$ ipython --no-banner

In [1]: import numpy as np

In [2]: from numpy import linalg as LA

In [3]: np.set_printoptions(precision=2, suppress=True, linewidth=200)

In [4]: mat = np.array([[-3.94, -24.69, 13.29],
   ...:     [-4.73, -24.26, 17.4],
   ...:     [-6.07, -25.58, 14.12],
   ...:     [-3.37, -26.21, 14.57],
   ...:     [-4.07, -24.88, 14.02],
   ...:     [-4.15, -26.87, 13.9],
   ...:     [-4.39, -26.45, 15.37],
   ...:     [-4.13, -23.96, 14.61],
   ...:     [-4.44, -25.65, 14.83],
   ...:     [-4.89, -24.51, 15.56]])

In [5]: Y = mat / np.sqrt((mat ** 2).mean(axis=1, keepdims=True))

In [6]: print(LA.norm(Y, axis=1))
[1.73 1.73 1.73 1.73 1.73 1.73 1.73 1.73 1.73 1.73]

In [7]: print(LA.matrix_rank(mat))
3

In [8]: print(np.abs(mat).max())
26.87

In [9]: print(LA.svd(mat, compute_uv=False))
[93.74  3.75  2.09]

In [10]: print(np.unravel_index(np.abs(mat).argmax(), mat.shape))
(np.int64(5), np.int64(1))

In [11]: print(np.count_nonzero(mat))
30

In [12]: print(mat.mean(axis=0))
[ -4.42 -25.31  14.77]

In [13]: print(mat.shape)
(10, 3)

In [14]: labels = mat[:, 0] > np.median(mat[:, 0])

In [15]: f = mat[labels].mean(axis=0) - mat[~labels].mean(axis=0)

In [16]: print(labels.astype(int))
[1 0 0 1 1 1 0 1 0 0]

In [17]: m1 = np.loadtxt("a.csv", delimiter=",")

In [18]: print(m1)
[[1.   0.9  0.81]
 [0.9  1.   0.9 ]
 [0.81 0.9  1.  ]]

In [19]: w, V = LA.eigh(m1)

In [20]: print(np.round(V.T @ m1 @ V, 2) + 0)
[[0.07 0.   0.  ]
 [0.   0.19 0.  ]
 [0.   0.   2.74]]

In [21]: print((w > 1e-8).sum(), (w < -1e-8).sum())
3 0

In [22]: print(w.sum(), np.trace(m1))
3.0 3.0

In [23]: print(LA.svd(m1, compute_uv=False))
[2.74 0.19 0.07]

In [24]: print(V @ np.diag(w) @ V.T)
[[1.   0.9  0.81]
 [0.9  1.   0.9 ]
 [0.81 0.9  1.  ]]

In [25]: print(w)
[0.07 0.19 2.74]

In [26]: print(np.abs(V[:, -1]))
[0.57 0.59 0.57]

In [27]: print(np.round(LA.eigvalsh(m1 @ m1), 2) + 0)
[0.   0.04 7.51]

In [28]: left, s, VT = LA.svd(m1)

In [29]: print(s)
[2.74 0.19 0.07]

In [30]: print(np.argmax(s[:-1] / (s[1:] + 1e-6)) + 1)
1

In [31]: Y = left[:, :1] @ np.diag(s[:1]) @ VT[:1]

In [32]: print(round(float(np.abs(m1 - Y).max()), 2))
0.11

In [33]: Y = m1 / LA.norm(m1, axis=1, keepdims=True)

In [34]: gram = Y @ Y.T

In [35]: print((np.abs(gram) > 0.9).astype(int))
[[1 1 1]
 [1 1 1]
 [1 1 1]]

In [36]: print(np.argwhere(np.triu(np.abs(gram) > 0.95, 1)))
[[0 1]
 [0 2]
 [1 2]]

In [37]: print(gram[0])
[1.   0.99 0.99]

In [38]: gram = np.cov(mat, rowvar=False)

In [39]: print(mat.std(axis=0))
[0.68 0.94 1.09]

In [40]: print(np.argwhere(np.triu(np.abs(np.corrcoef(mat.T)) > 0.8, 1)))
[]

In [41]: print(LA.eigvalsh(gram)[::-1])
[1.56 0.79 0.48]

In [42]: print(np.median(mat, axis=0))
[ -4.27 -25.23  14.59]

In [43]: print(round(float(np.corrcoef(mat[:, 1], mat[:, 0])[0, 1]), 2))
-0.13

In [44]: Y = LA.inv(m1)

In [45]: print(LA.inv(Y))
[[1.   0.9  0.81]
 [0.9  1.   0.9 ]
 [0.81 0.9  1.  ]]

In [46]: print(np.round(m1 @ Y, 2) + 0)
[[1. 0. 0.]
 [0. 1. 0.]
 [0. 0. 1.]]

In [47]: print(np.allclose(Y, m1.T))
False

In [48]: A = np.array([[3, 4, 0, 1], [0, 1, 1, 5], [3, 9, 5, 26]])

In [49]: print(A)
[[ 3  4  0  1]
 [ 0  1  1  5]
 [ 3  9  5 26]]

In [50]: left, s, VT = LA.svd(A)

In [51]: V = VT[:(s > 1e-8).sum()]

In [52]: rng = np.random.default_rng(862608)

In [53]: x0 = A[0] + 3 * A[1] + rng.integers(2) * np.eye(4)[0]

In [54]: print(x0)
[ 3.  7.  3. 16.]

In [55]: print(np.allclose(V.T @ V @ x0, x0))
True

In [56]: print(np.round(LA.norm(x0 - V.T @ V @ x0), 2))
0.0

In [57]: K = np.load("arr.npy")

In [58]: print(K)
[[ 0  0  2]
 [ 1  0  2]
 [ 2  1  2]
 [ 2  2  3]
 [ 2  4  4]
 [ 3  4  6]
 [ 5  4  7]
 [ 5  5  7]
 [ 6  6  8]
 [ 6  7  8]
 [ 6  9 10]
 [ 8 11 10]
 [ 9 11 10]
 [10 11 10]
 [11 12 12]
 [12 13 12]
 [12 14 13]
 [13 15 14]]

In [59]: left, s, VT = LA.svd(K)

In [60]: print(s)
[60.55  4.64  2.93]

In [61]: print(np.argmax(s[:-1] / (s[1:] + 1e-6)) + 1)
1

In [62]: Y = left[:, :1] @ np.diag(s[:1]) @ VT[:1]

In [63]: print(LA.matrix_rank(K, rtol=0.05))
2

In [64]: print(np.round(np.abs(K - Y).max(), 2))
1.6

In [65]: print(LA.matrix_rank(Y))
1
